>>> import numpy as np
>>> np.set_printoptions(precision=4, suppress=True, linewidth=160, legacy="1.25")
>>> feats = np.array([[0, -2, 6, 4, -3, 0, 4],
...     [2, 0, -1, -9, 7, -3, 2],
...     [-6, 1, 0, -7, 6, -10, -1],
...     [-4, 9, 7, 0, 1, -7, -2],
...     [3, -7, -6, -1, 0, 1, 4],
...     [0, 3, 10, 7, -1, 0, -1],
...     [-4, -2, 1, 2, -4, 1, 0]])
>>> left, sig, VT = np.linalg.svd(feats)
>>> np.argmax(sig[:-1] / (sig[1:] + 1e-6)) + 1
6
>>> sig.round(4) + 0
array([20.1943, 20.1943,  8.0715,  8.0715,  3.1687,  3.1687,  0.    ])
>>> out = left[:, :6] @ np.diag(sig[:6]) @ VT[:6]
>>> round(float(np.linalg.norm(feats - out, 2)), 4), np.round(sig[6], 4)
(0.0, 0.0)
>>> F = np.load("dump.npy")
>>> F
array([[ 2,  0, -1,  0, -2,  0, -1, -1],
       [-2,  1, -1, -1, -1,  2,  2,  2],
       [-1,  2,  1,  0,  1,  2, -2, -2],
       [ 1, -1,  2,  0, -2, -1,  0, -1],
       [ 2, -1,  2,  2, -2,  2,  0, -1],
       [-2,  1, -1, -1, -1,  2,  2,  2]])
>>> out = np.array([[3, 4],
...     [-5, 4],
...     [-4, 3],
...     [-5, 2],
...     [3, -1],
...     [-3, -5],
...     [-3, 4],
...     [-3, -3]])
>>> np.einsum("ij,ij->i", F, F)
array([11, 20, 19, 12, 22, 20])
>>> np.linalg.matrix_rank(np.vstack([F, out.T]))
7
>>> np.einsum("ik,kj->ij", F, out)
array([[ 10,   6],
       [-23, -16],
       [ -8,  -6],
       [  0,  16],
       [-16,   9],
       [-23, -16]])
>>> np.einsum("ij->j", F)
array([ 0,  2,  2,  0, -7,  7,  1, -1])
>>> np.linalg.matrix_rank(F @ out)
2
>>> out.T @ F.T
array([[ 10, -23,  -8,   0, -16, -23],
       [  6, -16,  -6,  16,   9, -16]])
>>> np.einsum("ik,kj->ji", F, out)
array([[ 10, -23,  -8,   0, -16, -23],
       [  6, -16,  -6,  16,   9, -16]])
>>> np.linalg.cond(F) > 100
True
>>> round(np.linalg.norm(F, 2) / np.linalg.norm(F), 4)
0.6941
>>> np.linalg.matrix_rank(F, rtol=0.1)
5
>>> x = np.array([1, 0, 2, -1, 0, 0, -2, -2])
>>> F @ np.eye(8)[4]
array([-2., -1.,  1., -2., -2., -1.])
>>> F @ x
array([  4, -11,   9,   7,   6, -11])
>>> (F @ x).argmax()
2
>>> np.sign((F @ x).round(6))
array([ 1, -1,  1,  1,  1, -1])
>>> np.einsum("ij,j->i", F, x)
array([  4, -11,   9,   7,   6, -11])
>>> F @ np.ones(8)
array([-3.,  2.,  1., -2.,  4.,  2.])
>>> (F * x).sum(axis=1)
array([  4, -11,   9,   7,   6, -11])
>>> r0, v = F[3], F[2]
>>> r0 @ r0
12
>>> p = (r0 @ v) / (r0 @ r0) * r0
>>> v - p
array([-0.75,  1.75,  1.5 ,  0.  ,  0.5 ,  1.75, -2.  , -2.25])
>>> (v - p) @ r0
0.0
>>> r = np.linalg.matrix_rank(F)
>>> r
5
>>> ns = np.linalg.svd(F)[2][r:].T
>>> np.round(F @ ns, 4) + 0
array([[0., 0., 0.],
       [0., 0., 0.],
       [0., 0., 0.],
       [0., 0., 0.],
       [0., 0., 0.],
       [0., 0., 0.]])
>>> [int(np.linalg.matrix_rank(F[:i])) for i in range(1, len(F) + 1)]
[1, 2, 3, 4, 5, 5]
>>> [int(np.linalg.matrix_rank(F[:, :j + 1])) for j in range(8)]
[1, 2, 3, 4, 5, 5, 5, 5]
>>> arr = np.loadtxt("mat.csv", delimiter=",")
>>> arr
array([[0.2143, 0.1429, 0.2143, 0.1429, 0.1429, 0.    , 0.1429],
       [0.    , 0.125 , 0.25  , 0.125 , 0.    , 0.375 , 0.125 ],
       [0.1667, 0.25  , 0.1667, 0.    , 0.1667, 0.1667, 0.0833],
       [0.1333, 0.0667, 0.1333, 0.2667, 0.1333, 0.2   , 0.0667],
       [0.1765, 0.0588, 0.1765, 0.0588, 0.2353, 0.1765, 0.1176],
       [0.2727, 0.    , 0.    , 0.1818, 0.1818, 0.3636, 0.    ],
       [0.1667, 0.25  , 0.25  , 0.0833, 0.    , 0.    , 0.25  ]])
>>> rng = np.random.default_rng(88272)
>>> z = rng.permutation(7)
>>> out = arr[:, z] * rng.choice([-1, 1], 7)
>>> out
array([[-0.1429, -0.1429, -0.2143,  0.1429,  0.2143, -0.1429,  0.    ],
       [-0.125 , -0.    , -0.25  ,  0.125 ,  0.    , -0.125 ,  0.375 ],
       [-0.    , -0.1667, -0.1667,  0.25  ,  0.1667, -0.0833,  0.1667],
       [-0.2667, -0.1333, -0.1333,  0.0667,  0.1333, -0.0667,  0.2   ],
       [-0.0588, -0.2353, -0.1765,  0.0588,  0.1765, -0.1176,  0.1765],
       [-0.1818, -0.1818, -0.    ,  0.    ,  0.2727, -0.    ,  0.3636],
       [-0.0833, -0.    , -0.25  ,  0.25  ,  0.1667, -0.25  ,  0.    ]])
>>> left, _, VT = np.linalg.svd(arr.T @ out)
>>> z
array([3, 4, 2, 1, 0, 6, 5])
>>> np.round(left @ VT, 4) + 0
array([[ 0.,  0.,  0.,  0.,  1.,  0.,  0.],
       [ 0.,  0.,  0.,  1.,  0.,  0.,  0.],
       [ 0.,  0., -1.,  0.,  0.,  0.,  0.],
       [-1.,  0.,  0.,  0.,  0.,  0.,  0.],
       [ 0., -1.,  0.,  0.,  0.,  0.,  0.],
       [ 0.,  0.,  0.,  0.,  0.,  0.,  1.],
       [ 0.,  0.,  0.,  0.,  0., -1.,  0.]])
>>> w1 = np.array([[0, 2, 4, -3, -5, -2],
...     [-4, -2, 2, 2, 3, 4],
...     [-4, 5, -5, 2, 2, -2],
...     [0, -3, -3, 4, -2, -1],
...     [-3, 5, 3, -3, 2, -4],
...     [-4, -4, 0, 2, 2, 2],
...     [-4, 0, 5, -1, 2, -2]])
>>> beta = np.array([-1, -3, 2, -1, 0, 0])
>>> H = np.maximum(out @ w1 + beta, 0)
>>> (H > 0).astype(int)
array([[1, 0, 1, 0, 0, 0],
       [0, 0, 1, 0, 1, 0],
       [0, 0, 1, 0, 0, 0],
       [0, 0, 1, 0, 1, 0],
       [0, 0, 1, 0, 0, 0],
       [0, 0, 1, 0, 1, 0],
       [1, 0, 1, 0, 0, 0]])
>>> (H > 0).mean(axis=0)
array([0.2857, 0.    , 1.    , 0.    , 0.4286, 0.    ])
>>> W2 = np.array([[-1, 0, 0],
...     [-2, 2, -1],
...     [2, -1, -1],
...     [-2, -2, -2],
...     [1, 1, -2],
...     [1, -2, 0]])
>>> (H @ W2).round(6).argmax(axis=1)
array([0, 0, 0, 0, 0, 0, 0])
>>> w1 @ W2
array([[  3,   5,  10],
       [ 15, -15, -10],
       [-20,  17,  -8],
       [-11, -11,   2],
       [  3,  23,  -6],
       [ 12, -14,  -4],
       [ 16,   3,  -7]])
>>> np.sort(np.abs(np.linalg.eigvals(arr)))[::-1]
array([1.    , 0.3035, 0.3035, 0.1462, 0.1348, 0.1348, 0.0604])
>>> arr @ np.ones(7)
array([1., 1., 1., 1., 1., 1., 1.])
>>> arr.sum(axis=1)
array([1., 1., 1., 1., 1., 1., 1.])
>>> p = np.eye(7)[4]
>>> for _ in range(6):
...     p = p @ arr
...     print(p.round(4))
... 
[0.1765 0.0588 0.1765 0.0588 0.2353 0.1765 0.1176]
[0.1843 0.1239 0.1607 0.104  0.1499 0.1689 0.1083]
[0.1707 0.1248 0.1646 0.1181 0.133  0.1819 0.1068]
[0.1707 0.1236 0.1611 0.1213 0.1319 0.1875 0.1039]
[0.1713 0.1219 0.1598 0.1227 0.1325 0.1889 0.1028]
[0.1717 0.1213 0.1593 0.1231 0.133  0.189  0.1025]
>>> t3 = np.stack([arr, 3 * arr, arr[::-1]])
>>> np.linalg.matrix_rank(t3.reshape(3, -1))
2
>>> t3.shape
(3, 7, 7)
>>> np.einsum("bij,cij->bc", t3, t3)
array([[ 1.4419,  4.3256,  1.1407],
       [ 4.3256, 12.9767,  3.422 ],
       [ 1.1407,  3.422 ,  1.4419]])
>>> np.round(np.abs(np.linalg.eigvals(arr)).max(), 4)
1.0
>>> np.allclose(arr @ arr.T, arr.T @ arr)
False
>>> arr.inv()
Traceback (most recent call last):
  File "<python-input-68>", line 1, in <module>
    arr.inv()
    ^^^^^^^
AttributeError: 'numpy.ndarray' object has no attribute 'inv'
>>> np.round(np.trace(arr), 4)
1.6215
>>> m1 = np.load("run14.npy")
>>> m1
array([[ 0,  3, -1, -2,  1],
       [-3,  0,  0, -3,  3],
       [ 1,  0,  0, -1, -2],
       [ 2,  3,  1,  0,  2],
       [-1, -3,  2, -2,  0]])
>>> out = m1 + rng.integers(-2, 3, (5, 4)) @ rng.integers(-2, 3, (4, 5))
>>> out
array([[ 4,  1, -6,  0, -2],
       [ 5,  3, -4, -1,  7],
       [-8,  0,  6, -9, -2],
       [ 2,  5,  4,  5,  4],
       [ 4,  1, -2, -2, -6]])
>>> np.round(np.linalg.svd(out - m1, compute_uv=False), 4) + 0
array([18.257 ,  9.2282,  5.9579,  5.3876,  0.    ])
>>> out - m1
array([[ 4, -2, -5,  2, -3],
       [ 8,  3, -4,  2,  4],
       [-9,  0,  6, -8,  0],
       [ 0,  2,  3,  5,  2],
       [ 5,  4, -4,  0, -6]])
>>> np.linalg.matrix_rank(out - m1, tol=1e-8)
4
>>> x = np.array([-3, -2, -1, 3, -3, -1, 2])
>>> np.round(np.linalg.svd(feats, compute_uv=False), 4) + 0
array([20.1943, 20.1943,  8.0715,  8.0715,  3.1687,  3.1687,  0.    ])
>>> x @ feats @ x
0
>>> np.round(np.linalg.eigvals(feats).real, 4) + 0
array([0., 0., 0., 0., 0., 0., 0.])
>>> O = np.linalg.solve(np.eye(7) - feats, np.eye(7) + feats)
>>> np.round(O @ O.T, 4) + 0
array([[1., 0., 0., 0., 0., 0., 0.],
       [0., 1., 0., 0., 0., 0., 0.],
       [0., 0., 1., 0., 0., 0., 0.],
       [0., 0., 0., 1., 0., 0., 0.],
       [0., 0., 0., 0., 1., 0., 0.],
       [0., 0., 0., 0., 0., 1., 0.],
       [0., 0., 0., 0., 0., 0., 1.]])
>>> np.argsort(-np.linalg.norm(m1, axis=0).round(6), kind="stable")[:3]
array([1, 3, 4])
>>> np.linalg.matrix_rank(m1, rtol=0.1)
4
>>> round(float(np.linalg.norm(m1, 2) / np.linalg.norm(m1)), 4)
0.6418
>>> [round(float(x), 4) for x in np.linalg.svd(m1, compute_uv=False)[:3]]
[5.8823, 5.8823, 2.72]
>>> np.abs(np.diag(np.linalg.qr(m1)[1])) > 1e-9
array([ True,  True,  True,  True, False])
>>> left, sig, VT = np.linalg.svd(m1)
>>> sig.round(4) + 0
array([5.8823, 5.8823, 2.72  , 2.72  , 0.    ])
>>> np.argmax(sig[:-1] / (sig[1:] + 1e-6)) + 1
4
>>> out = left[:, :4] @ np.diag(sig[:4]) @ VT[:4]
>>> round(float(np.abs(m1 - out).max()), 4)
0.0
>>> np.round(np.linalg.norm(m1 - out, 2), 4), np.round(sig[4], 4)
(0.0, 0.0)
>>> mat = np.array([[1, 0, 0, 0, 0, 0, 0],
...     [-1, 1, 0, 0, 0, 0, 0],
...     [-2, 2, 1, 0, 0, 0, 0],
...     [0, -2, 0, 1, 0, 0, 0],
...     [2, 2, -2, -1, 1, 0, 0],
...     [-2, 2, -2, 0, 1, 1, 0],
...     [1, -2, -2, 2, -2, -2, 1]])
>>> mat
array([[ 1,  0,  0,  0,  0,  0,  0],
       [-1,  1,  0,  0,  0,  0,  0],
       [-2,  2,  1,  0,  0,  0,  0],
       [ 0, -2,  0,  1,  0,  0,  0],
       [ 2,  2, -2, -1,  1,  0,  0],
       [-2,  2, -2,  0,  1,  1,  0],
       [ 1, -2, -2,  2, -2, -2,  1]])
>>> O, vecs = np.linalg.qr(mat[:, :6])[0], np.linalg.qr(mat[:, 6:])[0]
>>> sig = np.linalg.svd(O.T @ vecs, compute_uv=False)
>>> sig
array([0.9987])
>>> z = rng.permutation(7)
>>> z
array([2, 0, 4, 1, 6, 3, 5])
>>> out = mat[z][:, z]
>>> np.allclose(out, mat)
False
>>> J = np.loadtxt("layer16.csv", delimiter=",")
>>> J
array([[-0.2, -0.4, -2.7,  4.2,  0.7, -1.6,  0.3],
       [ 1.6, -1.2,  0.2,  0. ,  0.1,  0.8, -1.5],
       [-1.1, -0.4, -0.3,  0.2,  0.7, -0.4,  2.1],
       [-0.4,  1. ,  0.4,  0. ,  0.4,  0.8, -0.7]])
>>> ang = np.radians(180)
>>> r_ = np.eye(7)
>>> r_[4, 4] = r_[5, 5] = np.cos(ang)
>>> r_[4, 5], r_[5, 4] = -np.sin(ang), np.sin(ang)
>>> r_.round(4) + 0
array([[ 1.,  0.,  0.,  0.,  0.,  0.,  0.],
       [ 0.,  1.,  0.,  0.,  0.,  0.,  0.],
       [ 0.,  0.,  1.,  0.,  0.,  0.,  0.],
       [ 0.,  0.,  0.,  1.,  0.,  0.,  0.],
       [ 0.,  0.,  0.,  0., -1.,  0.,  0.],
       [ 0.,  0.,  0.,  0.,  0., -1.,  0.],
       [ 0.,  0.,  0.,  0.,  0.,  0.,  1.]])
>>> out = J @ r_.T
>>> np.abs(out - J).max(axis=0)
array([0. , 0. , 0. , 0. , 1.4, 3.2, 0. ])
>>> np.allclose(J @ J.T, out @ out.T)
True
>>> x = np.array([4, 4, 5, 3, 2, 5, 9])
>>> a = np.maximum(J @ x, 0)
>>> np.maximum(J @ x, 0) - np.maximum(-J @ x, 0)
array([-7.2, -6.7, 11.4,  2.9])
>>> np.maximum(J @ (3 * x), 0)
array([ 0. ,  0. , 34.2,  8.7])
>>> a
array([ 0. ,  0. , 11.4,  2.9])
>>> J * (a > 1e-9)[:, None]
array([[-0. , -0. , -0. ,  0. ,  0. , -0. ,  0. ],
       [ 0. , -0. ,  0. ,  0. ,  0. ,  0. , -0. ],
       [-1.1, -0.4, -0.3,  0.2,  0.7, -0.4,  2.1],
       [-0.4,  1. ,  0.4,  0. ,  0.4,  0.8, -0.7]])
>>> left, sig, VT = np.linalg.svd(J, full_matrices=False)
>>> np.cumsum(sig ** 2) / np.sum(sig ** 2)
array([0.6664, 0.9048, 0.9763, 1.    ])
>>> (sig > 1e-8).sum()
4
>>> left.shape, sig.shape, VT.shape
((4, 4), (4,), (4, 7))
>>> np.round(left.T @ left, 4) + 0
array([[1., 0., 0., 0.],
       [0., 1., 0., 0.],
       [0., 0., 1., 0.],
       [0., 0., 0., 1.]])
>>> sig / sig[0]
array([1.    , 0.5981, 0.3274, 0.1888])
>>> np.round(left.T @ J @ VT.T, 4) + 0
array([[5.4385, 0.    , 0.    , 0.    ],
       [0.    , 3.2526, 0.    , 0.    ],
       [0.    , 0.    , 1.7804, 0.    ],
       [0.    , 0.    , 0.    , 1.0265]])
>>> np.round(VT @ VT.T, 4) + 0
array([[1., 0., 0., 0.],
       [0., 1., 0., 0.],
       [0., 0., 1., 0.],
       [0., 0., 0., 1.]])
>>> np.allclose(left * sig @ VT, J)
True
>>> def softmax(z):
...     e = np.exp(z - z.max(axis=-1, keepdims=True))
...     return e / e.sum(axis=-1, keepdims=True)
... 
>>> np.round(softmax(10 * J[1]), 4) + 0
array([0.9997, 0.    , 0.    , 0.    , 0.    , 0.0003, 0.    ])
>>> softmax(J).sum(axis=1)
array([1., 1., 1., 1.])
>>> softmax(J[1] + 2)
array([0.4491, 0.0273, 0.1107, 0.0907, 0.1002, 0.2018, 0.0202])
>>> softmax(J[1])
array([0.4491, 0.0273, 0.1107, 0.0907, 0.1002, 0.2018, 0.0202])
>>> scores = J @ J.T / np.sqrt(7)
>>> softmax(scores).round(6).argmax(axis=1)
array([0, 1, 2, 3])
>>> softmax(scores + np.triu(np.full(scores.shape, -np.inf), 1))
array([[1.    , 0.    , 0.    , 0.    ],
       [0.0325, 0.9675, 0.    , 0.    ],
       [0.2572, 0.0102, 0.7326, 0.    ],
       [0.0812, 0.2153, 0.1194, 0.5841]])
>>> np.round(softmax(scores), 4) + 0
array([[0.9999, 0.    , 0.0001, 0.    ],
       [0.03  , 0.8949, 0.0108, 0.0642],
       [0.2488, 0.0099, 0.7088, 0.0326],
       [0.0812, 0.2153, 0.1194, 0.5841]])
>>> K = np.load("arr.npy")
>>> K
array([[ 0.0079,  0.0394,  0.0079,  0.0079, -0.0394,  0.0551, -0.0394],
       [ 0.0394,  0.1969,  0.0394,  0.0394, -0.1969,  0.2756, -0.1969],
       [ 0.0079,  0.0394,  0.0079,  0.0079, -0.0394,  0.0551, -0.0394],
       [ 0.0079,  0.0394,  0.0079,  0.0079, -0.0394,  0.0551, -0.0394],
       [-0.0394, -0.1969, -0.0394, -0.0394,  0.1969, -0.2756,  0.1969],
       [ 0.0551,  0.2756,  0.0551,  0.0551, -0.2756,  0.3858, -0.2756],
       [-0.0394, -0.1969, -0.0394, -0.0394,  0.1969, -0.2756,  0.1969]])
>>> np.round(np.sort(np.abs(np.linalg.eigvals(K))), 4) + 0
array([0., 0., 0., 0., 0., 0., 1.])
>>> np.linalg.determinant(K)
Traceback (most recent call last):
  File "<python-input-140>", line 1, in <module>
    np.linalg.determinant(K)
    ^^^^^^^^^^^^^^^^^^^^^
AttributeError: module 'numpy.linalg' has no attribute 'determinant'
>>> np.linalg.matrix_power(K, 2)
array([[ 0.0079,  0.0394,  0.0079,  0.0079, -0.0394,  0.0551, -0.0394],
       [ 0.0394,  0.1969,  0.0394,  0.0394, -0.1969,  0.2756, -0.1969],
       [ 0.0079,  0.0394,  0.0079,  0.0079, -0.0394,  0.0551, -0.0394],
       [ 0.0079,  0.0394,  0.0079,  0.0079, -0.0394,  0.0551, -0.0394],
       [-0.0394, -0.1969, -0.0394, -0.0394,  0.1969, -0.2756,  0.1969],
       [ 0.0551,  0.2756,  0.0551,  0.0551, -0.2756,  0.3858, -0.2756],
       [-0.0394, -0.1969, -0.0394, -0.0394,  0.1969, -0.2756,  0.1969]])
>>> np.allclose(K @ K.T, K.T @ K)
True
>>> K @ K
array([[ 0.0079,  0.0394,  0.0079,  0.0079, -0.0394,  0.0551, -0.0394],
       [ 0.0394,  0.1969,  0.0394,  0.0394, -0.1969,  0.2756, -0.1969],
       [ 0.0079,  0.0394,  0.0079,  0.0079, -0.0394,  0.0551, -0.0394],
       [ 0.0079,  0.0394,  0.0079,  0.0079, -0.0394,  0.0551, -0.0394],
       [-0.0394, -0.1969, -0.0394, -0.0394,  0.1969, -0.2756,  0.1969],
       [ 0.0551,  0.2756,  0.0551,  0.0551, -0.2756,  0.3858, -0.2756],
       [-0.0394, -0.1969, -0.0394, -0.0394,  0.1969, -0.2756,  0.1969]])
>>> np.allclose(K, K.T)
True
